% python3 -q
>>> import numpy as np
>>> import numpy.linalg as la
>>> np.set_printoptions(precision=2, suppress=True, linewidth=120, floatmode="fixed")
>>> def rnd(a):
...     return np.round(a, 2) + 0
... 
>>> A = np.load("x.npy")
>>> print(A)
[[-3  0  0  0]
 [-3  1  0  0]
 [ 0  0  2  0]
 [-3  0  3  0]]
>>> # triangular: eigenvalues sit on the diagonal
>>> np.kron(np.eye(2, dtype=int), A)
array([[-3,  0,  0,  0,  0,  0,  0,  0],
       [-3,  1,  0,  0,  0,  0,  0,  0],
       [ 0,  0,  2,  0,  0,  0,  0,  0],
       [-3,  0,  3,  0,  0,  0,  0,  0],
       [ 0,  0,  0,  0, -3,  0,  0,  0],
       [ 0,  0,  0,  0, -3,  1,  0,  0],
       [ 0,  0,  0,  0,  0,  0,  2,  0],
       [ 0,  0,  0,  0, -3,  0,  3,  0]])
>>> print(rnd(la.det(2 * A)), rnd(la.det(A)))
0.0 0.0
>>> np.poly(A)
array([ 1.00,  0.00, -7.00,  6.00,  0.00])
>>> print(np.einsum("ij,ji->", A, A))
14
>>> rnd(la.det(A[::-1]))
np.float64(0.0)
>>> print(rnd(la.eigvals(A)))
[ 0.00  1.00 -3.00  2.00]
>>> r0, r1 = A[3], A[1]
>>> print(r0 @ r0)
18
>>> pr = (r0 @ r1) / (r0 @ r0) * r0
>>> rnd(la.norm(r0 + r1) ** 2 + la.norm(r0 - r1) ** 2)
np.float64(56.0)
>>> print(pr)
[-1.50  0.00  1.50  0.00]
>>> np.outer(r0, r1)
array([[ 9, -3,  0,  0],
       [ 0,  0,  0,  0],
       [-9,  3,  0,  0],
       [ 0,  0,  0,  0]])
>>> A @ A
array([[9, 0, 0, 0],
       [6, 1, 0, 0],
       [0, 0, 4, 0],
       [9, 0, 6, 0]])
>>> rng = np.random.default_rng(585784)
>>> labels = rng.permutation(4)
>>> labels
array([2, 3, 0, 1])
>>> A2 = A[labels][:, labels]
>>> rnd(np.sort(np.abs(la.eigvals(A2))))
array([0.00, 1.00, 2.00, 3.00])
>>> np.trace(A2)
np.int64(0)
>>> np.diag(A2)
array([ 2,  0, -3,  1])
>>> A2
array([[ 2,  0,  0,  0],
       [ 3,  0, -3,  0],
       [ 0,  0, -3,  0],
       [ 0,  0, -3,  1]])
>>> rnd(la.det(A2)), rnd(la.det(A[labels]))
(np.float64(0.0), np.float64(0.0))
>>> q, _ = la.qr(np.array([[0.4, -0.2, 0.4, 0.2],
...     [0.4, -0.9, -0.9, -1.6],
...     [-0.2, 0.2, 0.1, -2.1],
...     [-1.3, -0.6, -0.6, 0.4]]))
>>> vals = np.array([2, -2, -3, -4])
>>> mat = q @ np.diag(vals) @ q.T
>>> rnd(mat)
array([[-2.58,  0.56, -0.40, -1.17],
       [ 0.56, -1.89, -0.57, -0.94],
       [-0.40, -0.57, -3.79,  0.59],
       [-1.17, -0.94,  0.59,  1.26]])
>>> x0 = np.array([0, 3, 1, 3])
>>> y = mat @ x0
>>> rnd(y)
array([-2.23, -9.05, -3.74,  1.57])
>>> print(rnd(la.solve(mat, y + mat[:, 1])))
[0.00 4.00 1.00 3.00]
>>> rnd(mat.ravel(order="F"))
array([-2.58,  0.56, -0.40, -1.17,  0.56, -1.89, -0.57, -0.94, -0.40, -0.57, -3.79,  0.59, -1.17, -0.94,  0.59,  1.26])
>>> rnd(mat.reshape(-1, 2))
array([[-2.58,  0.56],
       [-0.40, -1.17],
       [ 0.56, -1.89],
       [-0.57, -0.94],
       [-0.40, -0.57],
       [-3.79,  0.59],
       [-1.17, -0.94],
       [ 0.59,  1.26]])
>>> T = mat.reshape(4, 2, -1)
>>> T.shape
(4, 2, 2)
>>> rnd(np.einsum("ihd,ihd->ih", T, T))
array([[ 6.97,  1.54],
       [ 3.89,  1.20],
       [ 0.49, 14.72],
       [ 2.25,  1.94]])
>>> rnd(T[:, 0])
array([[-2.58,  0.56],
       [ 0.56, -1.89],
       [-0.40, -0.57],
       [-1.17, -0.94]])
>>> rnd(np.swapaxes(T, 1, 2)[0])
array([[-2.58, -0.40],
       [ 0.56, -1.17]])
